$ python3 -q
>>> import numpy as np
>>> np.set_printoptions(precision=3, suppress=True, linewidth=160)
>>> W0 = np.loadtxt("sample13.csv", delimiter=",")
>>> W0
array([[ 0.,  6.,  3., 12.,  2.],
       [ 9.,  0.,  6., 12.,  2.],
       [ 4.,  0.,  3., 12.,  1.],
       [12.,  0.,  0., 13.,  0.],
       [18.,  0.,  3.,  8.,  1.],
       [ 6.,  0.,  7., 12.,  2.],
       [ 1.,  0.,  4., 17.,  0.],
       [ 0.,  1.,  5., 15.,  1.],
       [ 6.,  0.,  7., 12.,  2.],
       [ 0.,  4.,  2.,  6.,  2.],
       [ 3.,  0.,  8., 17.,  1.],
       [12.,  0.,  5., 14.,  1.],
       [ 9.,  1.,  0.,  8.,  1.],
       [17.,  0.,  1., 11.,  0.],
       [11.,  0.,  3.,  8.,  2.],
       [ 3.,  3.,  1.,  3.,  2.],
       [21.,  0.,  2., 10.,  0.],
       [15.,  0.,  4., 10.,  0.],
       [ 4.,  0.,  3., 19.,  0.],
       [12.,  0.,  5.,  8.,  1.],
       [13.,  1.,  0.,  4.,  2.],
       [11.,  0.,  3., 12.,  0.],
       [18.,  0.,  3., 12.,  0.],
       [ 2.,  0.,  6., 16.,  1.],
       [ 9.,  0.,  6., 16.,  0.],
       [23.,  0.,  0., 11.,  0.],
       [10.,  0.,  1., 16.,  0.],
       [13.,  0.,  0.,  6.,  1.],
       [ 9.,  0.,  6., 19.,  0.],
       [ 0.,  0.,  2., 16.,  0.],
       [ 9.,  0.,  6., 21.,  0.]])
>>> cent = W0[[14, 15]].astype(float)
>>> for _ in range(6):
...     z = np.linalg.norm(W0[:, None] - cent, axis=-1).argmin(axis=1)
...     cent = np.array([W0[z == j].mean(axis=0) for j in range(2)])
... 
>>> z
array([1, 1, 1, 0, 0, 1, 1, 1, 1, 1, 1, 0, 0, 0, 0, 1, 0, 0, 1, 0, 0, 0, 0, 1, 1, 0, 0, 0, 1, 1, 1])
>>> cent[1] - cent[0]
array([-10.271,   0.742,   2.688,   3.996,   0.4  ])
>>> cent
array([[14.333,  0.133,  2.   , 10.067,  0.6  ],
       [ 4.062,  0.875,  4.688, 14.062,  1.   ]])
>>> data = np.load("case7.npy")
>>> data
array([[ 2, -3,  2,  1,  1,  0,  3,  0,  0,  1,  1],
       [-3,  6,  4, -3,  3,  6, -4,  2,  5, -3,  5],
       [ 2,  4, -2,  6, -3,  2,  0,  3,  0, -2, -1],
       [ 1, -3,  6, -6, -3,  4,  1,  0, -2,  6,  1],
       [ 1,  3, -3, -3, -4, -3, -2, -6,  1, -4,  2],
       [ 0,  6,  2,  4, -3, -4,  1,  0,  3,  4, -3],
       [ 3, -4,  0,  1, -2,  1,  6,  1, -1, -3,  2],
       [ 0,  2,  3,  0, -6,  0,  1,  6,  3,  1, -4],
       [ 0,  5,  0, -2,  1,  3, -1,  3, -2,  3,  0],
       [ 1, -3, -2,  6, -4,  4, -3,  1,  3,  4, -1],
       [ 1,  5, -1,  1,  2, -3,  2, -4,  0, -1, -6]])
>>> q, r_ = np.linalg.qr(data)
>>> np.round(q.T @ q, 3) + 0
array([[1., 0., 0., 0., 0., 0., 0., 0., 0., 0., 0.],
       [0., 1., 0., 0., 0., 0., 0., 0., 0., 0., 0.],
       [0., 0., 1., 0., 0., 0., 0., 0., 0., 0., 0.],
       [0., 0., 0., 1., 0., 0., 0., 0., 0., 0., 0.],
       [0., 0., 0., 0., 1., 0., 0., 0., 0., 0., 0.],
       [0., 0., 0., 0., 0., 1., 0., 0., 0., 0., 0.],
       [0., 0., 0., 0., 0., 0., 1., 0., 0., 0., 0.],
       [0., 0., 0., 0., 0., 0., 0., 1., 0., 0., 0.],
       [0., 0., 0., 0., 0., 0., 0., 0., 1., 0., 0.],
       [0., 0., 0., 0., 0., 0., 0., 0., 0., 1., 0.],
       [0., 0., 0., 0., 0., 0., 0., 0., 0., 0., 1.]])
>>> np.abs(np.diag(r_))
array([ 5.477, 13.095,  9.044, 10.103,  8.932,  9.684,  3.804,  5.   ,  4.001,  5.713,  5.62 ])
>>> np.trace(q @ q.T)
np.float64(11.0)
>>> rng = np.random.default_rng(197)
>>> z = rng.permutation(11)
>>> other = data[:, z] * rng.choice([-1, 1], 11)
>>> other
array([[ 1,  0,  2,  0,  1, -3, -1, -3,  2, -1,  0],
       [ 5, -5, -3, -6, -3,  4, -3,  6,  4,  3,  2],
       [-1,  0,  2, -2,  6,  0,  3,  4, -2,  2,  3],
       [ 1,  2,  1, -4, -6, -1,  3, -3,  6, -6,  0],
       [ 2, -1,  1,  3, -3,  2,  4,  3, -3,  4, -6],
       [-3, -3,  0,  4,  4, -1,  3,  6,  2, -4,  0],
       [ 2,  1,  3, -1,  1, -6,  2, -4,  0,  3,  1],
       [-4, -3,  0,  0,  0, -1,  6,  2,  3, -1,  6],
       [ 0,  2,  0, -3, -2,  1, -1,  5,  0, -3,  3],
       [-1, -3,  1, -4,  6,  3,  4, -3, -2, -4,  1],
       [-6,  0,  1,  3,  1, -2, -2,  5, -1,  1, -4]])
>>> Uu, _, VT = np.linalg.svd(data.T @ other)
>>> np.round(np.linalg.lstsq(data, other)[0], 3) + 0
array([[ 0.,  0.,  1.,  0.,  0.,  0.,  0.,  0.,  0.,  0.,  0.],
       [ 0.,  0.,  0.,  0.,  0.,  0.,  0.,  1.,  0.,  0.,  0.],
       [ 0.,  0.,  0.,  0.,  0.,  0.,  0.,  0.,  1.,  0.,  0.],
       [ 0.,  0.,  0.,  0.,  1.,  0.,  0.,  0.,  0.,  0.,  0.],
       [ 0.,  0.,  0.,  0.,  0.,  0., -1.,  0.,  0.,  0.,  0.],
       [ 0.,  0.,  0., -1.,  0.,  0.,  0.,  0.,  0.,  0.,  0.],
       [ 0.,  0.,  0.,  0.,  0., -1.,  0.,  0.,  0.,  0.,  0.],
       [ 0.,  0.,  0.,  0.,  0.,  0.,  0.,  0.,  0.,  0.,  1.],
       [ 0., -1.,  0.,  0.,  0.,  0.,  0.,  0.,  0.,  0.,  0.],
       [ 0.,  0.,  0.,  0.,  0.,  0.,  0.,  0.,  0., -1.,  0.],
       [ 1.,  0.,  0.,  0.,  0.,  0.,  0.,  0.,  0.,  0.,  0.]])
>>> z
array([10,  8,  0,  5,  3,  6,  4,  1,  2,  9,  7])
